$ python -q
>>> import numpy as np
>>> np.set_printoptions(precision=2, suppress=True, linewidth=100)
>>> rnd = lambda a: np.round(a, 2) + 0
>>> X = np.loadtxt("dump.csv", delimiter=",")
>>> X
array([[38., 16., 24., 20., 28.],
       [16., 26., 20., 11., 17.],
       [24., 20., 44., 17., 30.],
       [20., 11., 17., 17., 22.],
       [28., 17., 30., 22., 42.]])
>>> np.einsum("ij,ji->", X, X)
np.float64(15107.0)
>>> rnd(np.linalg.eigvals(X))
array([120.1 ,   3.29,  19.04,  10.37,  14.2 ])
>>> np.kron(np.eye(2, dtype=int), X)
array([[38., 16., 24., 20., 28.,  0.,  0.,  0.,  0.,  0.],
       [16., 26., 20., 11., 17.,  0.,  0.,  0.,  0.,  0.],
       [24., 20., 44., 17., 30.,  0.,  0.,  0.,  0.,  0.],
       [20., 11., 17., 17., 22.,  0.,  0.,  0.,  0.,  0.],
       [28., 17., 30., 22., 42.,  0.,  0.,  0.,  0.,  0.],
       [ 0.,  0.,  0.,  0.,  0., 38., 16., 24., 20., 28.],
       [ 0.,  0.,  0.,  0.,  0., 16., 26., 20., 11., 17.],
       [ 0.,  0.,  0.,  0.,  0., 24., 20., 44., 17., 30.],
       [ 0.,  0.,  0.,  0.,  0., 20., 11., 17., 17., 22.],
       [ 0.,  0.,  0.,  0.,  0., 28., 17., 30., 22., 42.]])
>>> rng = np.random.default_rng(38985)
>>> idx = rng.permutation(5)
>>> idx
array([3, 4, 1, 2, 0])
>>> other = X[idx][:, idx]
>>> np.diag(other)
array([17., 42., 26., 44., 38.])
>>> other
array([[17., 22., 11., 17., 20.],
       [22., 42., 17., 30., 28.],
       [11., 17., 26., 20., 16.],
       [17., 30., 20., 44., 24.],
       [20., 28., 16., 24., 38.]])
>>> np.allclose(other, X)
False
>>> rnd(np.sort(np.abs(np.linalg.eigvals(other))))
array([  3.29,  10.37,  14.2 ,  19.04, 120.1 ])
>>> ev, V = np.linalg.eigh(X)
>>> x0 = np.array([0, 1, 2, -2, -2])
>>> np.abs(X).sum(axis=1).max(), rnd(np.abs(ev).max())
(np.float64(139.0), np.float64(120.1))
>>> rnd(V * np.abs(ev) @ V.T)
array([[38., 16., 24., 20., 28.],
       [16., 26., 20., 11., 17.],
       [24., 20., 44., 17., 30.],
       [20., 11., 17., 17., 22.],
       [28., 17., 30., 22., 42.]])
>>> rnd(np.linalg.eigvalsh(X[1:, 1:]))
array([ 4.08, 12.68, 16.4 , 95.84])
>>> W1 = np.array([[-5, 4, -2, -5],
...     [-5, 0, 3, 5],
...     [-3, 5, -3, -2],
...     [-1, -1, 5, 5],
...     [-5, -5, -2, 1]])
>>> c = np.array([2, 3, 0, 3])
>>> act = np.maximum(X @ W1 + c, 0)
>>> (act > 0).mean(axis=0)
array([0. , 1. , 0.2, 0.8])
>>> act
array([[  0., 115.,   0.,   0.],
       [  0.,  71.,   7.,  85.],
       [  0., 152.,   0.,  10.],
       [  0.,  41.,   0.,  31.],
       [  0.,  33.,   0.,  40.]])
>>> cent = np.array([[7, 9], [5, 0], [2, 9], [9, 4]])
>>> act @ cent
array([[ 575.,    0.],
       [1134.,  403.],
       [ 850.,   40.],
       [ 484.,  124.],
       [ 525.,  160.]])
>>> W1 @ cent
array([[-64, -83],
       [ 16,   2],
       [-20, -62],
       [ 43,  56],
       [-55, -59]])
>>> t3 = np.stack([X, 2 * X, X[::-1]])
>>> np.linalg.matrix_rank(t3.reshape(3, -1))
np.int64(2)
>>> (t3 @ X.T).shape
(3, 5, 5)
>>> np.einsum("bij,cij->bc", t3, t3)
array([[15107., 30214., 14459.],
       [30214., 60428., 28918.],
       [14459., 28918., 15107.]])
>>> m1 = np.loadtxt("m.csv", delimiter=",")
>>> m1
array([[ 0.19, -0.33, -0.78],
       [-0.15,  0.26,  0.35],
       [-0.12,  0.17,  0.46],
       [ 0.02,  0.07,  0.11],
       [ 0.13, -0.38, -0.83],
       [ 0.13, -0.36, -0.73],
       [ 0.13, -0.1 , -0.36],
       [-0.15,  0.19,  0.38],
       [-0.02,  0.13,  0.5 ],
       [ 0.18, -0.41, -0.72],
       [ 0.27, -0.45, -0.77],
       [ 0.15, -0.42, -0.84],
       [-0.26,  0.36,  0.74],
       [ 0.04, -0.22, -0.33],
       [ 0.24, -0.41, -0.76],
       [ 0.13, -0.16, -0.33],
       [-0.06,  0.18,  0.34],
       [ 0.16, -0.21, -0.45],
       [ 0.19, -0.43, -0.8 ],
       [-0.18,  0.4 ,  0.74],
       [ 0.19, -0.41, -0.84],
       [-0.15,  0.19,  0.4 ],
       [-0.22,  0.37,  0.84],
       [ 0.1 , -0.15, -0.46],
       [ 0.14,  0.03,  0.01],
       [-0.06,  0.24,  0.4 ],
       [ 0.17, -0.39, -0.79],
       [ 0.26, -0.38, -0.84],
       [-0.06,  0.24,  0.34],
       [ 0.16, -0.18, -0.42],
       [ 0.06, -0.21, -0.51],
       [-0.19,  0.18,  0.48],
       [-0.01, -0.03,  0.  ],
       [ 0.09, -0.22, -0.44],
       [ 0.19, -0.38, -0.87],
       [ 0.01,  0.04, -0.02],
       [ 0.15, -0.39, -0.81]])
>>> left, s, Vh = np.linalg.svd(m1)
>>> rnd(s)
array([4.11, 0.31, 0.25])
>>> other = left[:, :1] @ np.diag(s[:1]) @ Vh[:1]
>>> np.linalg.matrix_rank(other)
np.int64(1)
>>> rnd(np.abs(m1 - other).max())
np.float64(0.14)
>>> np.linalg.matrix_rank(m1, rtol=0.05)
np.int64(3)
>>> rnd(np.linalg.norm(m1 - other, 2)), rnd(s[1])
(np.float64(0.31), np.float64(0.31))
